$ python3 -q
>>> import numpy as np
>>> np.set_printoptions(precision=2, suppress=True, linewidth=140)
>>> F = np.loadtxt("case2.csv", delimiter=",")
>>> F
array([[ 1.04,  1.73, -0.34, -1.72,  1.36],
       [-0.26,  0.95,  1.  ,  0.72, -2.55],
       [-0.13,  0.66,  2.35, -1.66,  0.52],
       [-2.34, -0.17, -0.6 , -1.74, -0.37],
       [-1.86,  1.07, -0.46,  1.28,  1.59],
       [-0.38,  1.88,  1.61,  1.57,  0.49],
       [ 0.06,  2.  , -0.68,  2.12, -0.12],
       [ 0.78, -1.37, -0.89, -1.46, -1.89],
       [-0.6 , -0.89,  0.73, -1.11,  2.47],
       [ 1.28,  0.54,  2.32,  0.84, -0.98],
       [ 0.64,  1.  , -2.04, -0.22,  1.84],
       [-0.16,  2.51, -0.85, -0.91, -1.06],
       [-2.31,  1.27,  0.34, -1.03,  0.92],
       [-0.81, -1.81, -0.16, -0.07,  2.25],
       [ 1.73,  0.05, -1.73,  1.38, -1.05],
       [ 1.48, -1.92, -1.38, -0.71, -0.85],
       [-0.69, -1.02,  1.78, -2.05,  0.34],
       [-0.67, -0.34,  2.38, -1.39,  0.92],
       [ 1.93,  1.4 ,  1.19, -0.92, -1.03],
       [ 0.74,  1.48, -0.74, -1.53, -1.84],
       [ 0.95, -2.71,  0.47,  0.7 ,  0.2 ],
       [-0.94, -0.37,  0.94, -1.71, -2.04],
       [-1.14,  1.12, -1.03, -2.31, -0.24]])
>>> proj = F @ np.linalg.solve(F.T @ F, F.T)
>>> proj @ F[:, 1]
array([ 1.73,  0.95,  0.66, -0.17,  1.07,  1.88,  2.  , -1.37, -0.89,  0.54,  1.  ,  2.51,  1.27, -1.81,  0.05, -1.92, -1.02, -0.34,  1.4 ,
        1.48, -2.71, -0.37,  1.12])
>>> np.linalg.matrix_rank(np.eye(23) - proj)
np.int64(18)
>>> np.diag(proj)
array([0.34, 0.24, 0.22, 0.26, 0.22, 0.22, 0.19, 0.2 , 0.19, 0.24, 0.27, 0.19, 0.19, 0.18, 0.17, 0.21, 0.18, 0.19, 0.27, 0.2 , 0.2 , 0.23,
       0.21])
>>> J = np.array([[0, 0, 0],
...     [0, 0, 0],
...     [2, 3, -3],
...     [0, 0, 0],
...     [0, 0, 0],
...     [0, 0, 0],
...     [2, 3, -3],
...     [0, 0, 0],
...     [0, 0, 0],
...     [2, 3, 3],
...     [0, 0, 0],
...     [2, 3, 3],
...     [1, 1, 1],
...     [0, 0, 0],
...     [4, 6, 0],
...     [0, 0, 0],
...     [0, 0, 0],
...     [3, 4, 4],
...     [2, 3, 3]])
>>> J
array([[ 0,  0,  0],
       [ 0,  0,  0],
       [ 2,  3, -3],
       [ 0,  0,  0],
       [ 0,  0,  0],
       [ 0,  0,  0],
       [ 2,  3, -3],
       [ 0,  0,  0],
       [ 0,  0,  0],
       [ 2,  3,  3],
       [ 0,  0,  0],
       [ 2,  3,  3],
       [ 1,  1,  1],
       [ 0,  0,  0],
       [ 4,  6,  0],
       [ 0,  0,  0],
       [ 0,  0,  0],
       [ 3,  4,  4],
       [ 2,  3,  3]])
>>> rng = np.random.default_rng(97)
>>> z = rng.permutation(3)
>>> other = J[:, z] * rng.choice([-1, 1], 3)
>>> other
array([[ 0,  0,  0],
       [ 0,  0,  0],
       [-3, -2, -3],
       [ 0,  0,  0],
       [ 0,  0,  0],
       [ 0,  0,  0],
       [-3, -2, -3],
       [ 0,  0,  0],
       [ 0,  0,  0],
       [-3, -2,  3],
       [ 0,  0,  0],
       [-3, -2,  3],
       [-1, -1,  1],
       [ 0,  0,  0],
       [-6, -4,  0],
       [ 0,  0,  0],
       [ 0,  0,  0],
       [-4, -3,  4],
       [-3, -2,  3]])
>>> U, _, vt = np.linalg.svd(J.T @ other)
>>> np.round(np.linalg.lstsq(J, other)[0], 2) + 0
array([[ 0., -1.,  0.],
       [-1.,  0.,  0.],
       [ 0.,  0.,  1.]])
>>> np.round(U @ vt, 2) + 0
array([[ 0., -1.,  0.],
       [-1.,  0.,  0.],
       [ 0.,  0.,  1.]])
